In [1]: import numpy as np

In [2]: np.set_printoptions(precision=1, suppress=True, linewidth=160, floatmode="fixed")

In [3]: W0 = np.loadtxt("arr.csv", delimiter=",")

In [4]: W0
Out[4]: 
array([[ 0.0,  1.0, -2.0],
       [ 0.0,  0.0,  2.0],
       [ 0.0,  0.0,  0.0]])

In [5]: # rows and columns are dependent

In [6]: np.round(W0 @ np.linalg.pinv(W0) @ W0, 1) + 0
Out[6]: 
array([[ 0.0,  1.0, -2.0],
       [ 0.0,  0.0,  2.0],
       [ 0.0,  0.0,  0.0]])

In [7]: np.linalg.lstsq(W0[:-1].T, W0[-1])[2]
Out[7]: np.int32(2)

In [8]: np.abs(np.diag(np.linalg.qr(W0)[1])) > 1e-9
Out[8]: array([False, False, False])

In [9]: np.allclose(W0[:-1].T @ np.linalg.lstsq(W0[:-1].T, W0[-1])[0], W0[-1])
Out[9]: True

In [10]: U, sig, VT = np.linalg.svd(W0)

In [11]: sig
Out[11]: array([2.9, 0.7, 0.0])

In [12]: A2 = U[:, :2] @ np.diag(sig[:2]) @ VT[:2]

In [13]: np.round(np.linalg.norm(W0 - A2, 2), 1), sig[2]
Out[13]: (np.float64(0.0), np.float64(0.0))

In [14]: np.round(np.linalg.norm(W0 - A2) / np.linalg.norm(W0), 1)
Out[14]: np.float64(0.0)

In [15]: U, sig, VT = np.linalg.svd(W0)

In [16]: vecs = VT[:(sig > 1e-8).sum()]

In [17]: rng = np.random.default_rng(72)

In [18]: x0 = W0[2] + -2 * W0[0] + rng.integers(2) * np.eye(3)[2]

In [19]: x0
Out[19]: array([ 0.0, -2.0,  5.0])

In [20]: np.diag(vecs.T @ vecs)
Out[20]: array([0.0, 1.0, 1.0])

In [21]: np.allclose(vecs.T @ vecs @ x0, x0)
Out[21]: True

In [22]: K = np.load("x.npy")

In [23]: K
Out[23]: 
array([[0, 1, 1, 1, 0],
       [1, 0, 0, 1, 1],
       [1, 0, 0, 1, 1],
       [1, 1, 1, 0, 0],
       [0, 1, 1, 0, 0]])

In [24]: # rows 1 and 2 are equal

In [25]: ang = np.radians(72)

In [26]: r_ = np.eye(5)

In [27]: r_[1, 1] = r_[0, 0] = np.cos(ang)

In [28]: r_[1, 0], r_[0, 1] = -np.sin(ang), np.sin(ang)

In [29]: r_
Out[29]: 
array([[ 0.3,  1.0,  0.0,  0.0,  0.0],
       [-1.0,  0.3,  0.0,  0.0,  0.0],
       [ 0.0,  0.0,  1.0,  0.0,  0.0],
       [ 0.0,  0.0,  0.0,  1.0,  0.0],
       [ 0.0,  0.0,  0.0,  0.0,  1.0]])

In [30]: A2 = K @ r_.T

In [31]: np.allclose(np.linalg.norm(K, axis=1), np.linalg.norm(A2, axis=1))
Out[31]: True

In [32]: np.allclose(K @ K.T, A2 @ A2.T)
Out[32]: True

In [33]: np.abs(A2 - K).max(axis=0)
Out[33]: array([1.0, 1.6, 0.0, 0.0, 0.0])

In [34]: evals, vecs = np.linalg.eigh(K)

In [35]: round(float(evals.sum()), 1), np.trace(K)
Out[35]: (0.0, np.int64(0))

In [36]: np.round(vecs.T @ vecs, 1) + 0
Out[36]: 
array([[1.0, 0.0, 0.0, 0.0, 0.0],
       [0.0, 1.0, 0.0, 0.0, 0.0],
       [0.0, 0.0, 1.0, 0.0, 0.0],
       [0.0, 0.0, 0.0, 1.0, 0.0],
       [0.0, 0.0, 0.0, 0.0, 1.0]])

In [37]: np.abs(vecs[:, -1]).round(6).argmax()
Out[37]: np.int64(0)

In [38]: np.round(vecs @ np.diag(evals) @ vecs.T, 1) + 0
Out[38]: 
array([[0.0, 1.0, 1.0, 1.0, 0.0],
       [1.0, 0.0, 0.0, 1.0, 1.0],
       [1.0, 0.0, 0.0, 1.0, 1.0],
       [1.0, 1.0, 1.0, 0.0, 0.0],
       [0.0, 1.0, 1.0, 0.0, 0.0]])

In [39]: np.round(np.linalg.svd(K, compute_uv=False), 1) + 0
Out[39]: array([2.9, 2.2, 1.0, 0.3, 0.0])
